$ ipython --no-banner

In [1]: import numpy as np

In [2]: import numpy.linalg as la

In [3]: np.set_printoptions(precision=2, suppress=True, linewidth=120)

In [4]: rnd = lambda a: np.round(a, 2) + 0

In [5]: rng = np.random.default_rng(3366)

In [6]: J = np.triu(rng.random((5, 5)) < 0.5, 1).astype(int)

In [7]: J = J + J.T

In [8]: print(J)
[[0 0 1 1 0]
 [0 0 0 1 0]
 [1 0 0 0 1]
 [1 1 0 0 0]
 [0 0 1 0 0]]

In [9]: # rank 4

In [10]: Uu, s, vt = la.svd(J)

In [11]: print(rnd(s))
[1.73 1.73 1.   1.   0.  ]

In [12]: M2 = Uu[:, :4] @ np.diag(s[:4]) @ vt[:4]

In [13]: print(rnd(np.abs(J - M2).max()))
0.0

In [14]: print(rnd(la.norm(J - M2, 2)), rnd(s[4]))
0.0 0.0

In [15]: print(rnd(la.norm(J - M2) / la.norm(J)))
0.0

In [16]: print(rnd(M2))
[[0. 0. 1. 1. 0.]
 [0. 0. 0. 1. 0.]
 [1. 0. 0. 0. 1.]
 [1. 1. 0. 0. 0.]
 [0. 0. 1. 0. 0.]]

In [17]: print([round(float(la.det(J[:i, :i])), 2) + 0 for i in range(1, 6)])
[0.0, 0.0, 0.0, 1.0, 0.0]

In [18]: try:
    ...:     la.cholesky(J)
    ...: except la.LinAlgError as e:
    ...:     print(repr(e))
    ...: 
LinAlgError('Matrix is not positive definite')

In [19]: data = np.load("mat.npy")

In [20]: print(data)
[[-5 -3  1 -2]
 [ 4 -2 -4 -5]
 [ 2  3  2  2]
 [-3  0 -5  1]]

In [21]: blk = np.stack([data, 4 * data, data[::-1]])

In [22]: print(rnd(la.norm(blk, axis=(1, 2))))
[12.49 49.96 12.49]

In [23]: print(la.matrix_rank(blk))
[4 4 4]

In [24]: print(la.matrix_rank(blk.reshape(3, -1)))
2

In [25]: print(rnd(la.det(blk)))
[  -240. -61440.   -240.]

In [26]: print(rnd(la.det(data[::-1])))
-240.0

In [27]: print(rnd(la.det(2 * data)), rnd(la.det(data)))
-3840.0 -240.0

In [28]: print(rnd(la.eigvals(data)))
[ 2.81+0.j   -3.48+0.j   -1.66+4.67j -1.66-4.67j]

In [29]: print(np.einsum("ii->", data))
-4

In [30]: P = np.triu(np.array([[-3, 4, -7, 4], [-6, 6, -6, -6], [1, 4, -6, 1], [-2, 4, -5, 6]]), 1) + np.eye(4)

In [31]: M2 = P @ data @ la.inv(P)

In [32]: print(M2)
[[ -15.   28.   14.  182.]
 [  10.  -60. -276. -147.]
 [  -1.    7.   32.   17.]
 [  -3.   12.   46.   39.]]

In [33]: print(rnd(la.det(M2)))
-240.0

In [34]: print(P @ data - data @ P)
[[ -10.   -9. -103.  -29.]
 [   6.  -34.   34.  -42.]
 [  -3.   -8.   27.    9.]
 [   0.   12.  -21.   17.]]

In [35]: print(np.allclose(M2 @ M2.T, M2.T @ M2))
False

In [36]: la.determinant(M2)
---------------------------------------------------------------------------
AttributeError                            Traceback (most recent call last)
Cell In[36], line 1
----> 1 la.determinant(M2)

AttributeError: module 'numpy.linalg' has no attribute 'determinant'

In [37]: f = np.array([6, -8, -3, -5])

In [38]: r1 = np.array([3, -4, -4])

In [39]: F = f[:, None] + r1[None, :]

In [40]: print(F)
[[  9   2   2]
 [ -5 -12 -12]
 [  0  -7  -7]
 [ -2  -9  -9]]

In [41]: # column 2 repeats column 1

In [42]: print(rnd(la.norm(F, 2) / la.norm(F)))
0.94

In [43]: print(la.cond(F) > 100)
True

In [44]: print(np.argsort(-la.norm(F, axis=0).round(6), kind="stable")[:3])
[1 2 0]
